$ python -q
>>> import numpy as np
>>> np.set_printoptions(suppress=True, linewidth=160)
>>> def rnd(a):
...     return np.round(a, 3) + 0
... 
>>> m1 = np.load("a.npy")
>>> m1
array([[ 9,  0],
       [ 0, -3]])
>>> cov = m1.T @ m1
>>> cov
array([[81,  0],
       [ 0,  9]])
>>> (m1 @ m1.T).shape
(2, 2)
>>> np.linalg.matrix_rank(cov)
np.int64(2)
>>> rnd(np.linalg.svd(m1, compute_uv=False))
array([9., 3.])
>>> rnd(np.linalg.pinv(m1))
array([[ 0.111,  0.   ],
       [ 0.   , -0.333]])
>>> evals, vecs = np.linalg.eigh(m1)
>>> x0 = np.array([1, 5])
>>> rnd(x0 @ m1 @ x0 / (x0 @ x0)), evals[0], evals[-1]
(np.float64(-2.538), np.float64(-3.0), np.float64(9.0))
>>> rnd(np.linalg.eigvalsh(m1[1:, 1:]))
array([-3.])
>>> x0 @ m1 @ x0
np.int64(-66)
>>> vecs * np.abs(evals) @ vecs.T
array([[9., 0.],
       [0., 3.]])
>>> vecs * np.maximum(evals, 0) @ vecs.T
array([[9., 0.],
       [0., 0.]])
>>> np.linalg.matrix_rank(m1 - m1[0, 0] * np.eye(2))
np.int64(1)
>>> [int(np.linalg.matrix_rank(np.linalg.matrix_power(m1, p))) for p in range(1, 3)]
[2, 2]
>>> E = np.load("sample11.npy")
>>> E
array([[ -7.966,  16.006,  11.969,  -4.001],
       [ -8.96 ,   2.992,   3.997,  -7.004],
       [  0.007,  10.014,  10.981,  -2.991],
       [  2.039,  -3.978,  -2.029,   0.014],
       [ 10.968,  -7.023,  -4.023,   4.991],
       [  6.99 , -13.975, -10.034,   2.967]])
>>> A2 = np.c_[E[:, :1] @ np.array([[-2]]), np.array([5, 7, 0, 1, -1, 5])]
>>> A2
array([[ 15.932,   5.   ],
       [ 17.92 ,   7.   ],
       [ -0.014,   0.   ],
       [ -4.078,   1.   ],
       [-21.936,  -1.   ],
       [-13.98 ,   5.   ]])
>>> rnd(np.linalg.lstsq(E, A2[:, 0])[0])
array([-2.,  0.,  0.,  0.])
>>> rnd(np.linalg.norm(np.linalg.qr(E)[0].T @ A2, axis=0) ** 2 / ((A2 ** 2).sum(axis=0) + 1e-12))
array([1.   , 0.837])
>>> np.linalg.matrix_rank(np.c_[E, A2])
np.int64(5)
>>> def softmax(z):
...     e = np.exp(z - z.max(axis=-1, keepdims=True))
...     return e / e.sum(axis=-1, keepdims=True)
... 
>>> rnd(softmax(A2[1]))
array([1., 0.])
>>> rnd(softmax(A2[1] + 5))
array([1., 0.])
>>> rnd(softmax(10 * A2[1]))
array([1., 0.])
>>> S = A2 @ A2.T / np.sqrt(2)
>>> rnd(softmax(S + np.triu(np.full(S.shape, -np.inf), 1)))
array([[1.   , 0.   , 0.   , 0.   , 0.   , 0.   ],
       [0.   , 1.   , 0.   , 0.   , 0.   , 0.   ],
       [0.317, 0.311, 0.372, 0.   , 0.   , 0.   ],
       [0.   , 0.   , 0.   , 1.   , 0.   , 0.   ],
       [0.   , 0.   , 0.   , 0.   , 1.   , 0.   ],
       [0.   , 0.   , 0.   , 0.   , 1.   , 0.   ]])
>>> rnd(softmax(S))
array([[0.   , 1.   , 0.   , 0.   , 0.   , 0.   ],
       [0.   , 1.   , 0.   , 0.   , 0.   , 0.   ],
       [0.139, 0.137, 0.163, 0.17 , 0.203, 0.188],
       [0.   , 0.   , 0.   , 0.   , 1.   , 0.   ],
       [0.   , 0.   , 0.   , 0.   , 1.   , 0.   ],
       [0.   , 0.   , 0.   , 0.   , 1.   , 0.   ]])
>>> rnd(softmax(S)[1] @ A2)
array([17.92,  7.  ])
>>> softmax(S).round(6).argmax(axis=1)
array([1, 1, 4, 4, 4, 4])
>>> U, sv, VT = np.linalg.svd(E)
>>> rnd(sv)
array([35.88 , 11.917,  4.694,  0.06 ])
>>> np.argmax(sv[:-1] / (sv[1:] + 1e-6)) + 1
np.int64(3)
>>> A2 = U[:, :3] @ np.diag(sv[:3]) @ VT[:3]
>>> rnd(np.linalg.norm(E - A2) / np.linalg.norm(E))
np.float64(0.002)
>>> rnd(np.linalg.norm(E - A2, 2)), rnd(sv[3])
(np.float64(0.06), np.float64(0.06))
>>> np.linalg.matrix_rank(A2)
np.int64(3)
>>> F = np.loadtxt("data.csv", delimiter=",")
>>> F
array([[1.   , 0.7  , 0.49 , 0.343, 0.24 , 0.168, 0.118],
       [0.7  , 1.   , 0.7  , 0.49 , 0.343, 0.24 , 0.168],
       [0.49 , 0.7  , 1.   , 0.7  , 0.49 , 0.343, 0.24 ],
       [0.343, 0.49 , 0.7  , 1.   , 0.7  , 0.49 , 0.343],
       [0.24 , 0.343, 0.49 , 0.7  , 1.   , 0.7  , 0.49 ],
       [0.168, 0.24 , 0.343, 0.49 , 0.7  , 1.   , 0.7  ],
       [0.118, 0.168, 0.24 , 0.343, 0.49 , 0.7  , 1.   ]])
>>> A2 = np.array([[0, 0], [0, 1], [2, 0], [1, 1], [1, 1], [1, 0], [3, 2]])
>>> rnd(np.einsum("ij->j", F))
array([3.059, 3.641, 3.963, 4.066, 3.963, 3.641, 3.059])
>>> np.vstack([F, A2.T]).shape
(9, 7)
>>> np.linalg.matrix_rank(F @ A2)
np.int64(2)
>>> np.linalg.matrix_rank(np.vstack([F, A2.T]))
np.int64(7)
>>> ang = np.radians(115)
>>> Rm = np.eye(7)
>>> Rm[0, 0] = Rm[5, 5] = np.cos(ang)
>>> Rm[0, 5], Rm[5, 0] = -np.sin(ang), np.sin(ang)
>>> rnd(Rm)
array([[-0.423,  0.   ,  0.   ,  0.   ,  0.   , -0.906,  0.   ],
       [ 0.   ,  1.   ,  0.   ,  0.   ,  0.   ,  0.   ,  0.   ],
       [ 0.   ,  0.   ,  1.   ,  0.   ,  0.   ,  0.   ,  0.   ],
       [ 0.   ,  0.   ,  0.   ,  1.   ,  0.   ,  0.   ,  0.   ],
       [ 0.   ,  0.   ,  0.   ,  0.   ,  1.   ,  0.   ,  0.   ],
       [ 0.906,  0.   ,  0.   ,  0.   ,  0.   , -0.423,  0.   ],
       [ 0.   ,  0.   ,  0.   ,  0.   ,  0.   ,  0.   ,  1.   ]])
>>> A2 = F @ Rm.T
>>> rnd(np.linalg.svd(F, compute_uv=False)), rnd(np.linalg.svd(A2, compute_uv=False))
(array([3.679, 1.534, 0.709, 0.405, 0.275, 0.214, 0.185]), array([3.679, 1.534, 0.709, 0.405, 0.275, 0.214, 0.185]))
>>> Lm = np.linalg.cholesky(F)
>>> rnd(np.diag(Lm) ** 2)
array([1.  , 0.51, 0.51, 0.51, 0.51, 0.51, 0.51])
>>> rnd(Lm)
array([[1.   , 0.   , 0.   , 0.   , 0.   , 0.   , 0.   ],
       [0.7  , 0.714, 0.   , 0.   , 0.   , 0.   , 0.   ],
       [0.49 , 0.5  , 0.714, 0.   , 0.   , 0.   , 0.   ],
       [0.343, 0.35 , 0.5  , 0.714, 0.   , 0.   , 0.   ],
       [0.24 , 0.245, 0.35 , 0.5  , 0.714, 0.   , 0.   ],
       [0.168, 0.171, 0.245, 0.35 , 0.5  , 0.714, 0.   ],
       [0.118, 0.12 , 0.171, 0.245, 0.35 , 0.5  , 0.714]])
>>> np.linalg.eigvalsh(F).min() > 0
np.True_
>>> F / np.sqrt(np.outer(np.diag(F), np.diag(F)))
array([[1.   , 0.7  , 0.49 , 0.343, 0.24 , 0.168, 0.118],
       [0.7  , 1.   , 0.7  , 0.49 , 0.343, 0.24 , 0.168],
       [0.49 , 0.7  , 1.   , 0.7  , 0.49 , 0.343, 0.24 ],
       [0.343, 0.49 , 0.7  , 1.   , 0.7  , 0.49 , 0.343],
       [0.24 , 0.343, 0.49 , 0.7  , 1.   , 0.7  , 0.49 ],
       [0.168, 0.24 , 0.343, 0.49 , 0.7  , 1.   , 0.7  ],
       [0.118, 0.168, 0.24 , 0.343, 0.49 , 0.7  , 1.   ]])
>>> ang = np.deg2rad(90)
>>> W0 = np.eye(7)
>>> W0[np.ix_([3, 0], [3, 0])] = [[np.cos(ang), -np.sin(ang)], [np.sin(ang), np.cos(ang)]]
>>> rnd(W0)
array([[ 0.,  0.,  0.,  1.,  0.,  0.,  0.],
       [ 0.,  1.,  0.,  0.,  0.,  0.,  0.],
       [ 0.,  0.,  1.,  0.,  0.,  0.,  0.],
       [-1.,  0.,  0.,  0.,  0.,  0.,  0.],
       [ 0.,  0.,  0.,  0.,  1.,  0.,  0.],
       [ 0.,  0.,  0.,  0.,  0.,  1.,  0.],
       [ 0.,  0.,  0.,  0.,  0.,  0.,  1.]])
>>> rnd(np.linalg.norm(E, 2) / np.linalg.norm(E))
np.float64(0.942)
>>> np.argsort(-np.linalg.norm(E, axis=0).round(6), kind="stable")[:3]
array([1, 2, 0])
>>> round(np.log10(np.linalg.cond(E)))
3
>>> np.linalg.cond(E) > 100
np.True_
>>> evals, vecs = np.linalg.eigh(F)
>>> x0 = np.array([-1, 1, -3, 0, -2, -2, 1])
>>> x0 @ F @ x0
np.float64(26.136)
>>> rnd(vecs * np.maximum(evals, 0) @ vecs.T)
array([[1.   , 0.7  , 0.49 , 0.343, 0.24 , 0.168, 0.118],
       [0.7  , 1.   , 0.7  , 0.49 , 0.343, 0.24 , 0.168],
       [0.49 , 0.7  , 1.   , 0.7  , 0.49 , 0.343, 0.24 ],
       [0.343, 0.49 , 0.7  , 1.   , 0.7  , 0.49 , 0.343],
       [0.24 , 0.343, 0.49 , 0.7  , 1.   , 0.7  , 0.49 ],
       [0.168, 0.24 , 0.343, 0.49 , 0.7  , 1.   , 0.7  ],
       [0.118, 0.168, 0.24 , 0.343, 0.49 , 0.7  , 1.   ]])
>>> rnd(x0 @ F @ x0 / (x0 @ x0)), rnd(evals[0]), rnd(evals[-1])
(np.float64(1.307), np.float64(0.185), np.float64(3.679))
>>> x0 = np.ones(7)
>>> for _ in range(5):
...     x0 = F @ x0
...     x0 /= np.linalg.norm(x0)
...     print(round(x0 @ F @ x0, 3))
... 
3.677
3.679
3.679
3.679
3.679
>>> rnd(np.linalg.eigvalsh(F)[-1])
np.float64(3.679)
>>> rnd(x0)
array([0.304, 0.374, 0.418, 0.433, 0.418, 0.374, 0.304])
>>> u = np.array([2, 0, 2])
>>> np.array([np.convolve(row, u, "same") for row in F])
array([[1.4  , 2.98 , 2.086, 1.46 , 1.022, 0.716, 0.336],
       [2.   , 2.8  , 2.98 , 2.086, 1.46 , 1.022, 0.48 ],
       [1.4  , 2.98 , 2.8  , 2.98 , 2.086, 1.46 , 0.686],
       [0.98 , 2.086, 2.98 , 2.8  , 2.98 , 2.086, 0.98 ],
       [0.686, 1.46 , 2.086, 2.98 , 2.8  , 2.98 , 1.4  ],
       [0.48 , 1.022, 1.46 , 2.086, 2.98 , 2.8  , 2.   ],
       [0.336, 0.716, 1.022, 1.46 , 2.086, 2.98 , 1.4  ]])
>>> np.convolve(F[3], u)
array([0.686, 0.98 , 2.086, 2.98 , 2.8  , 2.98 , 2.086, 0.98 , 0.686])
>>> evals, vecs = np.linalg.eigh(F)
>>> rnd(evals.sum()), np.trace(F)
(np.float64(7.0), np.float64(7.0))
>>> np.abs(vecs[:, -1]).round(6).argmax()
np.int64(3)
>>> rnd(np.linalg.eigvalsh(F @ F))
array([ 0.034,  0.046,  0.076,  0.164,  0.503,  2.352, 13.534])
>>> np.unique(evals.round(6) + 0, return_counts=True)[1]
array([1, 1, 1, 1, 1, 1, 1])
>>> rnd(np.linalg.eigvalsh(F + 3 * np.eye(7)))
array([3.185, 3.214, 3.275, 3.405, 3.709, 4.534, 6.679])
>>> A = np.array([[1, 0, 0, 0, 0, 0, 0],
...     [0, -2, 0, 0, 0, 0, 0],
...     [0, 0, -1, 0, 0, 0, 0],
...     [0, 0, 0, -1, 0, 0, 0],
...     [0, 0, 0, 0, 0, 0, 0],
...     [0, 0, 0, 0, 0, -2, 0],
...     [0, 0, 0, 0, 0, 0, -2]])
>>> rnd(np.trace(np.linalg.pinv(A) @ A))
np.float64(6.0)
>>> rnd(A @ np.linalg.pinv(A) @ A)
array([[ 1.,  0.,  0.,  0.,  0.,  0.,  0.],
       [ 0., -2.,  0.,  0.,  0.,  0.,  0.],
       [ 0.,  0., -1.,  0.,  0.,  0.,  0.],
       [ 0.,  0.,  0., -1.,  0.,  0.,  0.],
       [ 0.,  0.,  0.,  0.,  0.,  0.,  0.],
       [ 0.,  0.,  0.,  0.,  0., -2.,  0.],
       [ 0.,  0.,  0.,  0.,  0.,  0., -2.]])
>>> np.linalg.lstsq(A[:-1].T, A[-1])[2]
np.int32(5)
>>> np.unique(A.round(6), axis=0).shape
(7, 7)
>>> np.linalg.cond(A) > 100
np.True_
>>> np.linalg.matrix_rank(A, rtol=0.1)
np.int64(6)
>>> rnd(np.linalg.norm(A, 2) / np.linalg.norm(A))
np.float64(0.516)
>>> [round(float(x), 3) for x in np.linalg.svd(A, compute_uv=False)[:3]]
[2.0, 2.0, 2.0]
>>> np.argsort(-np.linalg.norm(A, axis=0).round(6), kind="stable")[:3]
array([1, 5, 6])
>>> J = np.load("w.npy")
>>> rnd(J)
array([[-0.753, -0.412,  0.001, -0.341, -0.027, -0.053, -0.361, -0.114],
       [ 0.331, -0.136,  0.47 , -0.077, -0.619, -0.33 , -0.387,  0.063],
       [ 0.331, -0.784, -0.248, -0.219, -0.079,  0.119,  0.352,  0.149],
       [ 0.   ,  0.405, -0.435, -0.591, -0.488,  0.027,  0.178, -0.163],
       [ 0.151,  0.034, -0.602,  0.041,  0.164, -0.374, -0.493,  0.45 ],
       [ 0.331, -0.055,  0.035, -0.32 ,  0.464, -0.391, -0.103, -0.636],
       [ 0.241,  0.111,  0.233, -0.481,  0.278,  0.602, -0.368,  0.263],
       [-0.151,  0.128,  0.332, -0.381,  0.229, -0.468,  0.419,  0.508]])
>>> rnd(np.sort(np.abs(np.linalg.eigvals(J))))
array([1., 1., 1., 1., 1., 1., 1., 1.])
>>> x0 = np.array([-1, 5, 1, 1, -4, 1, -1, 2])
>>> 8 - np.linalg.matrix_rank(J - np.eye(8), tol=1e-8)
np.int64(1)
>>> rnd(J.T @ (J @ x0))
array([-1.,  5.,  1.,  1., -4.,  1., -1.,  2.])
>>> rnd(np.sort(np.abs(np.degrees(np.angle(np.linalg.eigvals(J))))))
array([  0.   ,  63.364,  63.364, 115.538, 115.538, 157.664, 157.664, 180.   ])
